>>> import numpy as np
>>> import numpy.linalg as la
>>> np.set_printoptions(precision=1, suppress=True, linewidth=120)
>>> tidy = lambda a: np.round(a, 1) + 0
>>> X = np.load("block12.npy")
>>> X
array([[ 0,  0,  5,  3, 10,  2,  2,  0],
       [ 4,  2,  3,  4,  0,  5,  0,  5],
       [ 1,  4,  2,  3, 15,  4,  3,  0],
       [ 5,  1,  3,  1,  5,  4,  1,  2],
       [ 3,  3,  2,  5, 10,  0,  2,  5],
       [ 5,  4,  1,  5, 25,  5,  5,  5],
       [ 4,  3,  4,  3, 15,  3,  3,  0],
       [ 1,  0,  1,  3, 10,  4,  2,  3],
       [ 4,  5,  1,  0, 15,  4,  3,  5],
       [ 5,  4,  2,  1, 10,  3,  2,  1],
       [ 4,  4,  3,  1, 15,  3,  3,  4],
       [ 5,  0,  5,  0, 20,  0,  4,  2],
       [ 2,  1,  0,  0,  5,  4,  1,  5],
       [ 4,  4,  2,  0,  5,  0,  1,  1]])
>>> U, sig, vt = la.svd(X)
>>> vecs = vt[:(sig > 1e-8).sum()]
>>> rng = np.random.default_rng(713)
>>> x = X[11] + -1 * X[9] + rng.integers(2) * np.eye(8)[2]
>>> x
array([ 0., -4.,  3., -1., 10., -3.,  2.,  1.])
>>> np.allclose(vecs.T @ vecs @ x, x)
True
>>> tidy(X @ la.pinv(X) @ X)
array([[ 0.,  0.,  5.,  3., 10.,  2.,  2.,  0.],
       [ 4.,  2.,  3.,  4.,  0.,  5.,  0.,  5.],
       [ 1.,  4.,  2.,  3., 15.,  4.,  3.,  0.],
       [ 5.,  1.,  3.,  1.,  5.,  4.,  1.,  2.],
       [ 3.,  3.,  2.,  5., 10.,  0.,  2.,  5.],
       [ 5.,  4.,  1.,  5., 25.,  5.,  5.,  5.],
       [ 4.,  3.,  4.,  3., 15.,  3.,  3.,  0.],
       [ 1.,  0.,  1.,  3., 10.,  4.,  2.,  3.],
       [ 4.,  5.,  1.,  0., 15.,  4.,  3.,  5.],
       [ 5.,  4.,  2.,  1., 10.,  3.,  2.,  1.],
       [ 4.,  4.,  3.,  1., 15.,  3.,  3.,  4.],
       [ 5.,  0.,  5.,  0., 20.,  0.,  4.,  2.],
       [ 2.,  1.,  0.,  0.,  5.,  4.,  1.,  5.],
       [ 4.,  4.,  2.,  0.,  5.,  0.,  1.,  1.]])
>>> tidy(np.trace(la.pinv(X) @ X))
np.float64(7.0)
>>> np.unique(X.round(6), axis=0).shape
(14, 8)
